$ python -q
>>> import numpy as np
>>> from numpy import linalg as LA
>>> np.set_printoptions(precision=4, suppress=True, linewidth=160)
>>> def rd(a):
...     return np.round(a, 4) + 0
... 
>>> s = 20 * 0.9 ** np.arange(4)
>>> rng = np.random.default_rng(989)
>>> data = rng.normal(size=(32, 4)) * rng.permutation(s)
>>> rd(data)
array([[ 13.7676,  -0.3244,  -2.1397,  21.5368],
       [-29.1286,  40.7342,  -2.3061, -31.5636],
       [  6.7037,   4.7112,  -4.0349,  37.5117],
       [-10.6479,  12.8118, -13.5186,  43.6196],
       [  2.6487,   7.993 ,   1.9696,  -9.8668],
       [  4.6466,  -7.2562,  14.3806,  -8.3958],
       [ -3.3557, -24.8954,  -3.6448,  15.7692],
       [  8.0981,  -9.4589,  28.066 ,  17.3656],
       [ 25.0876,  14.5878,  -9.1581,  -5.3782],
       [  2.1638,   0.0403,   4.0157,   3.1405],
       [-37.322 ,   5.4329,  -1.2635, -15.027 ],
       [  8.537 ,  -0.7999,   5.5237,  -9.1885],
       [-18.4177,  -1.7002,  -0.9484, -11.8734],
       [ 22.8075, -12.0225, -21.7392,  -0.9532],
       [  7.9203,   4.475 ,  -0.4859,  17.6115],
       [  9.8686,  14.9716,   6.7078,   7.4452],
       [ -6.6581,  -9.0563, -42.5671,  12.6471],
       [-15.16  , -10.3752,  20.5711,   0.1221],
       [ -2.9782,  -2.5597,   0.6398,  20.1553],
       [ 32.9619,   9.1372, -14.8707,  -9.5566],
       [ -9.8594,   7.6651,  -6.9742,  17.5273],
       [ -1.0391,  14.5462,  15.8645,  28.2625],
       [ 28.1859,  16.5753,  19.6079,  39.2701],
       [ 24.4665,  -1.8815,  -1.4081, -22.4186],
       [ 22.5326,  -2.9143, -11.5081,   2.2851],
       [ 11.8799, -23.6157,  -6.4451,  35.6368],
       [  2.5404,  -5.7369, -30.4171, -18.5386],
       [  2.8642,   1.6282,  16.5378, -34.6814],
       [ -3.2196,  12.8044,  31.513 , -17.6958],
       [-24.3823,  -4.5056,  18.2102, -10.5214],
       [-23.3156,  11.8951,  -1.1342,  -8.5686],
       [ 32.692 ,  21.8565,  24.0968,  27.2528]])
>>> gram = np.cov(data, rowvar=False)
>>> np.argsort(-data.std(axis=0).round(6), kind="stable")
array([3, 0, 2, 1])
>>> np.argwhere(np.triu(np.abs(np.corrcoef(data.T)) > 0.8, 1))
array([], shape=(0, 2), dtype=int64)
